>>> import numpy as np
>>> np.set_printoptions(precision=2, suppress=True, linewidth=140)
>>> mat = np.load("dump.npy")
>>> mat
array([[-1.17, -0.13, -0.7 ,  2.01,  0.49, -1.29,  1.07, -1.58],
       [-0.13, -0.24, -1.01,  0.87,  0.03,  0.82,  1.26,  1.54],
       [-0.7 , -1.01, -3.74, -1.47, -0.64,  0.2 , -0.74,  1.23],
       [ 2.01,  0.87, -1.47,  0.14,  1.69, -0.46, -1.07, -0.29],
       [ 0.49,  0.03, -0.64,  1.69,  0.83,  0.04,  0.82,  0.2 ],
       [-1.29,  0.82,  0.2 , -0.46,  0.04, -0.36, -0.41,  0.55],
       [ 1.07,  1.26, -0.74, -1.07,  0.82, -0.41, -0.38, -0.76],
       [-1.58,  1.54,  1.23, -0.29,  0.2 ,  0.55, -0.76, -1.07]])
>>> w, V = np.linalg.eigh(mat)
>>> x = np.array([2, -7, 3, 5, -8, -4, -5, 5])
>>> np.linalg.eigvalsh(mat[1:, 1:])
array([-4.93, -3.74, -1.02, -0.32,  0.89,  1.46,  2.84])
>>> (np.sign(V[:, -1].round(6)) == np.sign(V[0, -1].round(6))).astype(int)
array([1, 1, 0, 1, 1, 0, 1, 0])
>>> left, sv, Vh = np.linalg.svd(mat)
>>> np.argmax(sv[:-1] / (sv[1:] + 1e-6)) + 1
np.int64(7)
>>> sv.round(2) + 0
array([5., 4., 4., 3., 2., 1., 1., 0.])
>>> B = left[:, :7] @ np.diag(sv[:7]) @ Vh[:7]
>>> round(np.linalg.norm(mat - B, 2), 2), round(float(sv[7]), 2)
(np.float64(0.0), 0.0)
>>> np.linalg.matrix_rank(B)
np.int64(7)
>>> round(float(np.linalg.norm(mat - B) / np.linalg.norm(mat)), 2)
0.0
>>> np.linalg.matrix_rank(mat, rtol=0.05)
np.int64(7)
>>> arr = np.array([[2.0, 3.0, 2.0], [1.0, 1.0, 3.0], [0.0, 0.0, 2.0]])
>>> arr
array([[2., 3., 2.],
       [1., 1., 3.],
       [0., 0., 2.]])
>>> np.linalg.matrix_power(arr, 2)
array([[ 7.,  9., 17.],
       [ 3.,  4., 11.],
       [ 0.,  0.,  4.]])
>>> round(float(np.linalg.det(arr)), 2)
-2.0
>>> arr.inv()
Traceback (most recent call last):
  File "<python-input-20>", line 1, in <module>
    arr.inv()
    ^^^^^^^
AttributeError: 'numpy.ndarray' object has no attribute 'inv'
>>> np.sort(np.abs(np.linalg.eigvals(arr)))
array([0.3, 2. , 3.3])
>>> arr @ arr
array([[ 7.,  9., 17.],
       [ 3.,  4., 11.],
       [ 0.,  0.,  4.]])
>>> rng = np.random.default_rng(7844)
>>> data = (rng.random((7, 7)) < 0.3) + np.eye(7)
>>> data /= data.sum(axis=1, keepdims=True)
>>> data
array([[0.5 , 0.  , 0.  , 0.  , 0.5 , 0.  , 0.  ],
       [0.2 , 0.4 , 0.  , 0.2 , 0.  , 0.  , 0.2 ],
       [0.  , 0.  , 0.5 , 0.  , 0.5 , 0.  , 0.  ],
       [0.33, 0.  , 0.  , 0.67, 0.  , 0.  , 0.  ],
       [0.  , 0.  , 0.  , 0.  , 1.  , 0.  , 0.  ],
       [0.33, 0.  , 0.33, 0.  , 0.  , 0.33, 0.  ],
       [0.  , 0.33, 0.  , 0.  , 0.  , 0.  , 0.67]])
>>> u, g = data[0], data[3]
>>> u @ u
np.float64(0.5)
>>> round(float(u @ g), 2)
0.17
>>> pr = (u @ g) / (u @ u) * u
>>> pr
array([0.17, 0.  , 0.  , 0.  , 0.17, 0.  , 0.  ])
>>> np.outer(u, g)
array([[0.17, 0.  , 0.  , 0.33, 0.  , 0.  , 0.  ],
       [0.  , 0.  , 0.  , 0.  , 0.  , 0.  , 0.  ],
       [0.  , 0.  , 0.  , 0.  , 0.  , 0.  , 0.  ],
       [0.  , 0.  , 0.  , 0.  , 0.  , 0.  , 0.  ],
       [0.17, 0.  , 0.  , 0.33, 0.  , 0.  , 0.  ],
       [0.  , 0.  , 0.  , 0.  , 0.  , 0.  , 0.  ],
       [0.  , 0.  , 0.  , 0.  , 0.  , 0.  , 0.  ]])
>>> round(np.linalg.norm(u + g) ** 2 + np.linalg.norm(u - g) ** 2, 2)
np.float64(2.11)
>>> (g - pr) @ u
np.float64(0.0)
>>> x = np.array([3, -4, -3, -3, 1, -7, 1])
>>> data @ np.eye(7)[2]
array([0.  , 0.  , 0.5 , 0.  , 0.  , 0.33, 0.  ])
>>> data * x
array([[ 1.5 , -0.  , -0.  , -0.  ,  0.5 , -0.  ,  0.  ],
       [ 0.6 , -1.6 , -0.  , -0.6 ,  0.  , -0.  ,  0.2 ],
       [ 0.  , -0.  , -1.5 , -0.  ,  0.5 , -0.  ,  0.  ],
       [ 1.  , -0.  , -0.  , -2.  ,  0.  , -0.  ,  0.  ],
       [ 0.  , -0.  , -0.  , -0.  ,  1.  , -0.  ,  0.  ],
       [ 1.  , -0.  , -1.  , -0.  ,  0.  , -2.33,  0.  ],
       [ 0.  , -1.33, -0.  , -0.  ,  0.  , -0.  ,  0.67]])
